In [1]: import numpy as np

In [2]: from numpy import linalg as LA

In [3]: np.set_printoptions(precision=1, suppress=True, linewidth=140)

In [4]: m1 = np.load("arr.npy")

In [5]: print(m1)
[[ 2  4  2  4  2  2  2  2  1  2]
 [ 0  2  0  2  1  2  2  0  1  0]
 [ 4  5  2  6  4  6  3  3  5  4]
 [ 0  2  1  0  1  0  0  0  0  2]
 [ 1  3  0  4  2  4  3  2  3  2]
 [ 0  2  1  0  1  0  0  0  0  2]
 [ 3  7  5  3  4  4  2  2  1  4]
 [ 3  1  2  2  3  2  3  2  2  3]
 [ 5  4  4  5  2  2  1  5  2  5]
 [ 6  4  4  3  7  5  3  5  4  6]
 [ 3  3  4  1  2  2  0  2  0  2]
 [ 3  6  6  5  6  5  2  5  1  4]
 [ 1  2  2  0  2  2  0  1  0  1]
 [ 3  4  3  2  3  2  0  1  2  4]
 [ 2  3  4  3  5  5  1  5  2  4]
 [ 1  1  2  2  4  3  0  2  2  2]
 [ 6  3  6  4  7  2  2  6  2  6]
 [ 2  3  1  1  3  1  0  2  2  4]
 [ 0  0  2  1  2  1  0  2  0  1]
 [ 3  3  4  5  4  3  1  6  2  5]
 [ 6  5  5  3  6  1  2  4  2  7]
 [ 6  4  5  2  5  1  2  3  2  6]
 [ 2  3  0  3  3  3  2  2  3  2]
 [ 1  4  3  0  3  2  0  1  0  3]
 [ 3  5  3  3  6  4  4  0  3  4]
 [ 8  6 10  5  9  5  2  6  2  7]
 [ 3  6  3  3  6  6  1  3  4  6]
 [ 0  2  3  1  3  1  0  2  0  3]
 [ 0  0  0  0  0  0  0  0  0  0]
 [ 5  2  6  3  6  3  2  3  2  4]
 [ 1  3  0  4  2  4  3  2  3  2]
 [ 1  4  2  2  3  4  2  1  1  1]
 [ 2  0  2  0  2  0  2  0  0  1]
 [ 4  2  2  2  2  1  0  3  2  3]
 [ 0  0  0  0  0  0  0  0  0  0]
 [ 3  3  4  1  2  2  0  2  0  2]
 [ 4  3  4  3  3  2  4  1  1  2]
 [ 4  4  2  2  6  5  0  3  4  4]
 [ 5  6  5  5  3  2  1  5  2  7]
 [ 1  1  2  2  4  3  0  2  2  2]
 [ 0  0  2  1  2  1  0  2  0  1]]

In [6]: Xs = m1 - m1.mean(axis=0)

In [7]: V = LA.svd(Xs)[2][:9]

In [8]: Y = Xs - Xs @ V.T @ V

In [9]: LA.norm(Y, axis=1).round(6).argmax()
Out[9]: np.int64(21)

In [10]: round(float(LA.norm(Y) / LA.norm(Xs)), 1)
Out[10]: 0.0

In [11]: print(np.round(Y.std(axis=0), 1) + 0)
[0. 0. 0. 0. 0. 0. 0. 0. 0. 0.]

In [12]: (Xs @ V.T).std(axis=0)
Out[12]: array([4.5, 2. , 1.3, 1.3, 1.2, 1.2, 0.7, 0.4, 0.4])

In [13]: rng = np.random.default_rng(687)

In [14]: z = rng.permutation(10)

In [15]: Y = m1[:, z] * rng.choice([-1, 1], 10)

In [16]: print(Y)
[[ -2   2  -4   2   1  -4   2  -2  -2   2]
 [ -1   0  -2   0   1  -2   2   0   0   2]
 [ -4   4  -6   4   5  -5   3  -2  -3   6]
 [ -1   2   0   0   0  -2   0  -1   0   0]
 [ -2   2  -4   1   3  -3   3   0  -2   4]
 [ -1   2   0   0   0  -2   0  -1   0   0]
 [ -4   4  -3   3   1  -7   2  -5  -2   4]
 [ -3   3  -2   3   2  -1   3  -2  -2   2]
 [ -2   5  -5   5   2  -4   1  -4  -5   2]
 [ -7   6  -3   6   4  -4   3  -4  -5   5]
 [ -2   2  -1   3   0  -3   0  -4  -2   2]
 [ -6   4  -5   3   1  -6   2  -6  -5   5]
 [ -2   1   0   1   0  -2   0  -2  -1   2]
 [ -3   4  -2   3   2  -4   0  -3  -1   2]
 [ -5   4  -3   2   2  -3   1  -4  -5   5]
 [ -4   2  -2   1   2  -1   0  -2  -2   3]
 [ -7   6  -4   6   2  -3   2  -6  -6   2]
 [ -3   4  -1   2   2  -3   0  -1  -2   1]
 [ -2   1  -1   0   0   0   0  -2  -2   1]
 [ -4   5  -5   3   2  -3   1  -4  -6   3]
 [ -6   7  -3   6   2  -5   2  -5  -4   1]
 [ -5   6  -2   6   2  -4   2  -5  -3   1]
 [ -3   2  -3   2   3  -3   2   0  -2   3]
 [ -3   3   0   1   0  -4   0  -3  -1   2]
 [ -6   4  -3   3   3  -5   4  -3   0   4]
 [ -9   7  -5   8   2  -6   2 -10  -6   5]
 [ -6   6  -3   3   4  -6   1  -3  -3   6]
 [ -3   3  -1   0   0  -2   0  -3  -2   1]
 [  0   0   0   0   0   0   0   0   0   0]
 [ -6   4  -3   5   2  -2   2  -6  -3   3]
 [ -2   2  -4   1   3  -3   3   0  -2   4]
 [ -3   1  -2   1   1  -4   2  -2  -1   4]
 [ -2   1   0   2   0   0   2  -2   0   0]
 [ -2   3  -2   4   2  -2   0  -2  -3   1]
 [  0   0   0   0   0   0   0   0   0   0]
 [ -2   2  -1   3   0  -3   0  -4  -2   2]
 [ -3   2  -3   4   1  -3   4  -4  -1   2]
 [ -6   4  -2   4   4  -4   0  -2  -3   5]
 [ -3   7  -5   5   2  -6   1  -5  -5   2]
 [ -4   2  -2   1   2  -1   0  -2  -2   3]
 [ -2   1  -1   0   0   0   0  -2  -2   1]]

In [17]: Uu, _, Vh = LA.svd(m1.T @ Y)

In [18]: np.round(Uu @ Vh, 1) + 0
Out[18]: 
array([[ 0.,  0.,  0.,  1.,  0.,  0.,  0.,  0.,  0.,  0.],
       [ 0.,  0.,  0.,  0.,  0., -1.,  0.,  0.,  0.,  0.],
       [ 0.,  0.,  0.,  0.,  0.,  0.,  0., -1.,  0.,  0.],
       [ 0.,  0., -1.,  0.,  0.,  0.,  0.,  0.,  0.,  0.],
       [-1.,  0.,  0.,  0.,  0.,  0.,  0.,  0.,  0.,  0.],
       [ 0.,  0.,  0.,  0.,  0.,  0.,  0.,  0.,  0.,  1.],
       [ 0.,  0.,  0.,  0.,  0.,  0.,  1.,  0.,  0.,  0.],
       [ 0.,  0.,  0.,  0.,  0.,  0.,  0.,  0., -1.,  0.],
       [ 0.,  0.,  0.,  0.,  1.,  0.,  0.,  0.,  0.,  0.],
       [ 0.,  1.,  0.,  0.,  0.,  0.,  0.,  0.,  0.,  0.]])

In [19]: np.round(LA.lstsq(m1, Y)[0], 1) + 0
Out[19]: 
array([[ 0.,  0.,  0.,  1.,  0.,  0.,  0.,  0.,  0.,  0.],
       [ 0.,  0.,  0.,  0.,  0., -1.,  0.,  0.,  0.,  0.],
       [ 0.,  0.,  0.,  0.,  0.,  0.,  0., -1.,  0.,  0.],
       [ 0.,  0., -1.,  0.,  0.,  0.,  0.,  0.,  0.,  0.],
       [-1.,  0.,  0.,  0.,  0.,  0.,  0.,  0.,  0.,  0.],
       [ 0.,  0.,  0.,  0.,  0.,  0.,  0.,  0.,  0.,  1.],
       [ 0.,  0.,  0.,  0.,  0.,  0.,  1.,  0.,  0.,  0.],
       [ 0.,  0.,  0.,  0.,  0.,  0.,  0.,  0., -1.,  0.],
       [ 0.,  0.,  0.,  0.,  1.,  0.,  0.,  0.,  0.,  0.],
       [ 0.,  1.,  0.,  0.,  0.,  0.,  0.,  0.,  0.,  0.]])

In [20]: z
Out[20]: array([4, 9, 3, 0, 8, 1, 6, 2, 7, 5])

In [21]: vec = np.array([2, 2, 2, 0, 1, 1, 0, 0, 1, 1])

In [22]: Y @ vec
Out[22]: 
array([-11,  -5,  -9,   0,  -6,   0, -10,  -3,  -9,  -8,  -5, -19,  -3,  -3,  -9,  -6, -15,  -2,  -5, -12, -10,  -6,  -7,  -3,  -8, -19,
        -5,  -5,   0, -10,  -6,  -8,  -2,  -4,   0,  -5,  -9,  -6,  -9,  -6,  -5])

In [23]: (Y * vec).sum(axis=1)
Out[23]: 
array([-11,  -5,  -9,   0,  -6,   0, -10,  -3,  -9,  -8,  -5, -19,  -3,  -3,  -9,  -6, -15,  -2,  -5, -12, -10,  -6,  -7,  -3,  -8, -19,
        -5,  -5,   0, -10,  -6,  -8,  -2,  -4,   0,  -5,  -9,  -6,  -9,  -6,  -5])

In [24]: Y @ (2 * vec)
Out[24]: 
array([-22, -10, -18,   0, -12,   0, -20,  -6, -18, -16, -10, -38,  -6,  -6, -18, -12, -30,  -4, -10, -24, -20, -12, -14,  -6, -16, -38,
       -10, -10,   0, -20, -12, -16,  -4,  -8,   0, -10, -18, -12, -18, -12, -10])

In [25]: (Y @ vec).argmax()
Out[25]: np.int64(3)

In [26]: print(Y @ np.eye(10)[4])
[1. 1. 5. 0. 3. 0. 1. 2. 2. 4. 0. 1. 0. 2. 2. 2. 2. 2. 0. 2. 2. 2. 3. 0. 3. 2. 4. 0. 0. 2. 3. 1. 0. 2. 0. 0. 1. 4. 2. 2. 0.]

In [27]: Y = np.c_[m1[:, :9] @ np.array([[1, -1, -1, 0, 2, 1, 1, -2, 1],
    ...:     [0, 2, -2, 1, -1, 0, 0, -1, 1],
    ...:     [-1, -1, 1, -2, -2, 2, 1, 2, 0],
    ...:     [0, -2, -1, 2, -1, 0, 0, 0, 1],
    ...:     [-2, 2, 1, 2, -2, 2, 2, -2, 1],
    ...:     [-1, -2, 2, -1, 0, 0, 2, -2, 2],
    ...:     [1, 0, 0, 0, 0, -2, 2, 2, 2],
    ...:     [1, 2, 1, 0, 2, -1, -1, 0, 0],
    ...:     [-1, 0, 1, 1, 2, 2, -1, -2, -2]]), np.array([2, 1, 2, 1, 1, 0, 0, 2, 1, 0, 1, 2, 0, 0, 0, 2, 2, 0, 0, 1, 1, 0, 2, 1, 1, 0, 0, 2, 0, 2, 1, 1, 2, 2, 0, 1, 2, 1, 0, 1, 1])]

In [28]: print(Y)
[[ -3   0  -3  11  -6   6  13 -10  18   2]
 [ -3  -2   0   7  -4   0   9  -6  11   1]
 [-11  -6   6  20   1  17  24 -33  27   2]
 [ -3   5  -2   2  -6   4   3  -2   3   1]
 [ -5  -3   4  14   1   3  14 -17  18   1]
 [ -3   5  -2   2  -6   4   3  -2   3   0]
 [-11   4   0   8 -16  17  25 -17  27   0]
 [ -4  -1   6   7   1   9  17 -11  15   2]
 [ -1  -1  -1  10   3  14  12 -16  18   1]
 [-13   6  13  15   1  25  31 -34  28   0]
 [ -5   1   2  -1  -6  13  13  -9  13   1]
 [-14   5   8  12 -17  20  29 -20  32   2]
 [ -6   3   4   0  -6   8  10  -8   9   0]
 [ -9   2   0   8  -6  18  13 -18  12   0]
 [-13   4  15   8  -6  17  21 -21  21   0]
 [-12   1  11   8  -5  15  13 -17  10   2]
 [-10   8   9  13  -5  26  26 -21  24   2]
 [ -6   9   1  10   0  12   7 -17   7   0]
 [ -5   2   7   1  -5   6   6  -2   5   0]
 [ -7   3   8  12  -2  15  15 -17  19   1]
 [ -8  11   0  14  -6  24  23 -21  22   1]
 [ -7   7   1   9  -4  23  22 -18  19   0]
 [ -6   2   3  15   2   8  13 -21  15   2]
 [ -9   8   2   2 -12  12  13 -10  12   1]
 [-15   2   4  16 -14  19  31 -23  27   1]
 [-19   4  12  11 -17  40  42 -30  38   0]
 [-18   6  10  16  -7  24  25 -36  24   0]
 [ -8   7   5   3 -11  10   9  -4   8   2]
 [  0   0   0   0   0   0   0   0   0   0]
 [-13  -1  11   7  -9  26  28 -18  22   2]
 [ -5  -3   4  14   1   3  14 -17  18   1]
 [ -9   1   4   7 -10   8  19 -14  20   1]
 [ -2   0   2   0  -4   6  12   0   8   2]
 [ -2   2   1   7   6  13   7 -16   8   2]
 [  0   0   0   0   0   0   0   0   0   0]
 [ -5   1   2  -1  -6  13  13  -9  13   1]
 [ -4  -4   0   6  -8  11  24  -7  23   2]
 [-16   6  11  15   0  25  21 -38  18   1]
 [ -4   4  -3  12  -3  18  15 -18  21   0]
 [-12   1  11   8  -5  15  13 -17  10   1]
 [ -5   2   7   1  -5   6   6  -2   5   1]]

In [29]: LA.norm(LA.qr(m1)[0].T @ Y, axis=0) ** 2 / ((Y ** 2).sum(axis=0) + 1e-12)
Out[29]: array([1. , 1. , 1. , 1. , 1. , 1. , 1. , 1. , 1. , 0.6])

In [30]: print(LA.matrix_rank(np.c_[m1, Y]))
11

In [31]: print(np.round(LA.norm(Y - m1 @ LA.lstsq(m1, Y)[0], axis=0), 1) + 0)
[0.  0.  0.  0.  0.  0.  0.  0.  0.  4.8]

In [32]: LA.matrix_rank(Y)
Out[32]: np.int64(10)

In [33]: np.round(LA.lstsq(m1, Y[:, 0])[0], 1) + 0
Out[33]: array([ 1.,  0., -1.,  0., -2., -1.,  1.,  1., -1.,  0.])

In [34]: data = np.array([[1, 0, 0, 0], [-1, 1, 0, 0], [-1, -3, 1, 0], [-2, -1, 1, 1]])

In [35]: Q, V = LA.qr(data[:, :1])[0], LA.qr(data[:, 1:])[0]

In [36]: sigma = LA.svd(Q.T @ V, compute_uv=False)

In [37]: sigma
Out[37]: array([0.9])

In [38]: print(np.degrees(np.arccos(sigma.clip(0, 1))))
[22.2]

In [39]: vec = np.array([-3, 0, 3, 3])

In [40]: data @ (2 * vec)
Out[40]: array([-6,  6, 12, 24])

In [41]: LA.norm(data @ vec) <= LA.norm(data, 2) * LA.norm(vec) + 1e-9
Out[41]: np.True_

In [42]: np.sign((data @ vec).round(6))
Out[42]: array([-1,  1,  1,  1])

In [43]: data @ data
Out[43]: 
array([[ 1,  0,  0,  0],
       [-2,  1,  0,  0],
       [ 1, -6,  1,  0],
       [-4, -5,  2,  1]])

In [44]: np.allclose(data, data.T)
Out[44]: False

In [45]: round(float(np.abs(LA.eigvals(data)).max()), 1)
Out[45]: 1.0

In [46]: print(np.allclose(data @ data.T, data.T @ data))
False

In [47]: LA.matrix_power(data, 2)
Out[47]: 
array([[ 1,  0,  0,  0],
       [-2,  1,  0,  0],
       [ 1, -6,  1,  0],
       [-4, -5,  2,  1]])

In [48]: (data + data.T) / 2
Out[48]: 
array([[ 1. , -0.5, -0.5, -1. ],
       [-0.5,  1. , -1.5, -0.5],
       [-0.5, -1.5,  1. ,  0.5],
       [-1. , -0.5,  0.5,  1. ]])

In [49]: print(np.sort(np.abs(LA.eigvals(data))))
[1. 1. 1. 1.]

In [50]: (data - data.T) / 2
Out[50]: 
array([[ 0. ,  0.5,  0.5,  1. ],
       [-0.5,  0. ,  1.5,  0.5],
       [-0.5, -1.5,  0. , -0.5],
       [-1. , -0.5,  0.5,  0. ]])
